>>> import numpy as np
>>> import numpy.linalg as la
>>> np.set_printoptions(precision=2, suppress=True, linewidth=140)
>>> A = np.loadtxt("block7.csv", delimiter=",")
>>> print(A)
[[-18.  18.  -2.]
 [ 18. -18.   2.]
 [ -9.   9.  -1.]]
>>> rank = la.matrix_rank(A)
>>> print(rank)
1
>>> null = la.svd(A)[2][rank:].T
>>> print(la.matrix_rank(A.T @ A), la.matrix_rank(A @ A.T))
1 1
>>> print([int(la.matrix_rank(np.delete(A, i, axis=0))) for i in range(3)])
[1, 1, 1]
>>> print(np.allclose(A @ null, 0))
True
>>> x = np.array([9, -4, -6])
>>> h = np.maximum(A @ x, 0)
>>> print(np.flatnonzero(h > 1e-9))
[1]
>>> print(np.maximum(A @ x, 0) - np.maximum(-A @ x, 0))
[-222.  222. -111.]
>>> print(h)
[  0. 222.   0.]
>>> print(np.tanh(A @ x))
[-1.  1. -1.]
>>> f = np.array([2, 2, -2])
>>> print(np.correlate(A[0], A[2], "full"))
[  18. -180.  326. -180.   18.]
>>> print(np.polyval(f, A[0]))
[610. 682.   2.]
>>> print(np.round(np.poly(A), 2) + 0)
[ 1. 37.  0.  0.]
>>> print(np.round(la.det(A.T), 2))
0.0
>>> print(np.einsum("ii->", A))
-37.0
>>> print(round(float(la.eigvals(A).sum().real), 2))
-37.0
>>> feats = np.load("sample11.npy")
>>> print(feats)
[[-3  0]
 [ 0  0]]
>>> U, sigma, VT = la.svd(A)
>>> V = VT[:(sigma > 1e-8).sum()]
>>> rng = np.random.default_rng(518)
>>> x = A[1] + -2 * A[0] + rng.integers(2) * np.eye(3)[2]
>>> print(x)
[ 54. -54.   6.]
>>> print(np.round(la.norm(x - V.T @ V @ x), 2))
0.0
>>> print(la.matrix_rank(np.vstack([A, x])))
1
>>> print(np.diag(V.T @ V))
[0.5  0.5  0.01]
>>> F = np.load("layer9.npy")
>>> print(F)
[[-0.97  0.   -0.49]
 [ 0.98  0.41  0.8 ]
 [-0.55 -0.41 -0.57]
 [ 0.66  0.08  0.28]
 [-0.97 -0.41 -0.77]
 [-0.58 -0.35 -0.52]
 [-0.9  -0.16 -0.5 ]
 [ 0.88  0.12  0.45]
 [ 0.55  0.2   0.36]
 [-0.1   0.2   0.2 ]
 [ 0.    0.45  0.49]
 [ 0.08  0.08  0.11]
 [-0.36  0.64  0.64]
 [ 0.94  0.86  0.95]
 [ 0.71  0.56  0.74]
 [ 0.85 -0.12  0.18]
 [-0.81 -0.38 -0.62]
 [-0.74 -0.45 -0.65]
 [-0.71 -0.56 -0.74]
 [-0.18  0.54  0.56]
 [-0.89 -0.66 -0.85]
 [-0.64 -0.16 -0.35]
 [-0.08 -0.08 -0.11]
 [-0.4   0.35  0.29]
 [-0.1  -0.27 -0.33]]
>>> proj = F @ la.solve(F.T @ F, F.T)
>>> print(np.round(la.eigvalsh(proj), 2) + 0)
[0. 0. 0. 0. 0. 0. 0. 0. 0. 0. 0. 0. 0. 0. 0. 0. 0. 0. 0. 0. 0. 0. 1. 1. 1.]
>>> print(round(np.trace(proj), 2))
3.0
>>> print(np.allclose(proj @ proj, proj))
True
>>> print(np.round(proj @ F[:, 1], 2) + 0)
[ 0.    0.41 -0.41  0.08 -0.41 -0.35 -0.16  0.12  0.2   0.2   0.45  0.08  0.64  0.86  0.56 -0.12 -0.38 -0.45 -0.56  0.54 -0.66 -0.16 -0.08
  0.35 -0.27]
>>> x = np.array([1, 0, 1])
>>> target = F @ x
>>> print(np.round(la.lstsq(F, target)[0], 2) + 0)
[1. 0. 1.]
>>> target = target + 0.05 * rng.normal(size=25)
>>> print(target)
[-1.43  1.79 -1.17  0.9  -1.74 -1.1  -1.4   1.4   0.86  0.1   0.41  0.16  0.22  1.87  1.43  1.08 -1.44 -1.43 -1.51  0.38 -1.76 -0.97 -0.21
 -0.15 -0.37]
>>> coef, *_ = la.lstsq(F, target)
>>> print(coef)
[1.07 0.1  0.86]
>>> print(round(float(la.norm(target - F @ coef)), 2))
0.17
>>> gram = F.T @ F
>>> print(la.matrix_rank(gram))
3
>>> print(np.round(np.trace(gram), 2), round(float((F ** 2).sum()), 2))
22.86 22.86
>>> print(la.eigvalsh(gram)[::-1])
[19.75  3.05  0.06]
